$ ipython --no-banner

In [1]: import numpy as np

In [2]: np.set_printoptions(precision=2, suppress=True, linewidth=140)

In [3]: tidy = lambda a: np.round(a, 2) + 0

In [4]: F = np.minimum.outer(np.arange(1, 6), np.arange(1, 6)) * 3

In [5]: print(F)
[[ 3  3  3  3  3]
 [ 3  6  6  6  6]
 [ 3  6  9  9  9]
 [ 3  6  9 12 12]
 [ 3  6  9 12 15]]

In [6]: low = np.linalg.cholesky(F)

In [7]: print(tidy(np.prod(np.diag(low)) ** 2), tidy(np.linalg.det(F)))
243.0 243.0

In [8]: print(tidy(low @ low.T))
[[ 3.  3.  3.  3.  3.]
 [ 3.  6.  6.  6.  6.]
 [ 3.  6.  9.  9.  9.]
 [ 3.  6.  9. 12. 12.]
 [ 3.  6.  9. 12. 15.]]

In [9]: print(tidy(F / np.sqrt(np.outer(np.diag(F), np.diag(F)))))
[[1.   0.71 0.58 0.5  0.45]
 [0.71 1.   0.82 0.71 0.63]
 [0.58 0.82 1.   0.87 0.77]
 [0.5  0.71 0.87 1.   0.89]
 [0.45 0.63 0.77 0.89 1.  ]]

In [10]: evals, evecs = np.linalg.eigvalsh(F)
---------------------------------------------------------------------------
ValueError                                Traceback (most recent call last)
Cell In[10], line 1
----> 1 evals, evecs = np.linalg.eigvalsh(F)

ValueError: too many values to unpack (expected 2)

In [11]: evals, evecs = np.linalg.eigh(F)

In [12]: print(tidy(np.linalg.eigvalsh(F @ F)))
[   0.66    1.12    3.06   18.89 1371.27]

In [13]: print(np.unique(evals.round(6) + 0, return_counts=True)[1])
[1 1 1 1 1]

In [14]: print(tidy(np.linalg.eigvalsh(F + 2 * np.eye(5))))
[ 2.81  3.06  3.75  6.35 39.03]

In [15]: print((evals > 1e-8).sum(), (evals < -1e-8).sum())
5 0

In [16]: print(tidy(evecs.T @ F @ evecs))
[[ 0.81  0.    0.    0.    0.  ]
 [ 0.    1.06  0.    0.    0.  ]
 [ 0.    0.    1.75  0.    0.  ]
 [ 0.    0.    0.    4.35  0.  ]
 [ 0.    0.    0.    0.   37.03]]

In [17]: print(tidy(evecs @ np.diag(evals) @ evecs.T))
[[ 3.  3.  3.  3.  3.]
 [ 3.  6.  6.  6.  6.]
 [ 3.  6.  9.  9.  9.]
 [ 3.  6.  9. 12. 12.]
 [ 3.  6.  9. 12. 15.]]

In [18]: print(tidy(evals.sum()), np.trace(F))
45.0 45

In [19]: print(np.einsum("ij,ji->", F, F))
1395

In [20]: print(tidy(np.linalg.eigvals(F).sum().real))
45.0

In [21]: print(tidy(np.linalg.det(F.T)))
243.0

In [22]: print(np.kron(np.eye(2, dtype=int), F))
[[ 3  3  3  3  3  0  0  0  0  0]
 [ 3  6  6  6  6  0  0  0  0  0]
 [ 3  6  9  9  9  0  0  0  0  0]
 [ 3  6  9 12 12  0  0  0  0  0]
 [ 3  6  9 12 15  0  0  0  0  0]
 [ 0  0  0  0  0  3  3  3  3  3]
 [ 0  0  0  0  0  3  6  6  6  6]
 [ 0  0  0  0  0  3  6  9  9  9]
 [ 0  0  0  0  0  3  6  9 12 12]
 [ 0  0  0  0  0  3  6  9 12 15]]

In [23]: print(tidy(np.linalg.det(2 * F)), tidy(np.linalg.det(F)))
7776.0 243.0

In [24]: rng = np.random.default_rng(2822)

In [25]: labels = rng.permutation(5)

In [26]: A2 = F[:, labels] * rng.choice([-1, 1], 5)

In [27]: print(A2)
[[-3  3  3 -3 -3]
 [-6  6  6 -6 -3]
 [-6  9  9 -9 -3]
 [-6 12 12 -9 -3]
 [-6 12 15 -9 -3]]

In [28]: Uu, _, VT = np.linalg.svd(F.T @ A2)

In [29]: print(labels)
[1 3 4 2 0]

In [30]: print(tidy(np.linalg.lstsq(F, A2)[0]))
[[ 0.  0.  0.  0. -1.]
 [-1.  0.  0.  0.  0.]
 [ 0.  0.  0. -1.  0.]
 [ 0.  1.  0.  0.  0.]
 [ 0.  0.  1.  0.  0.]]
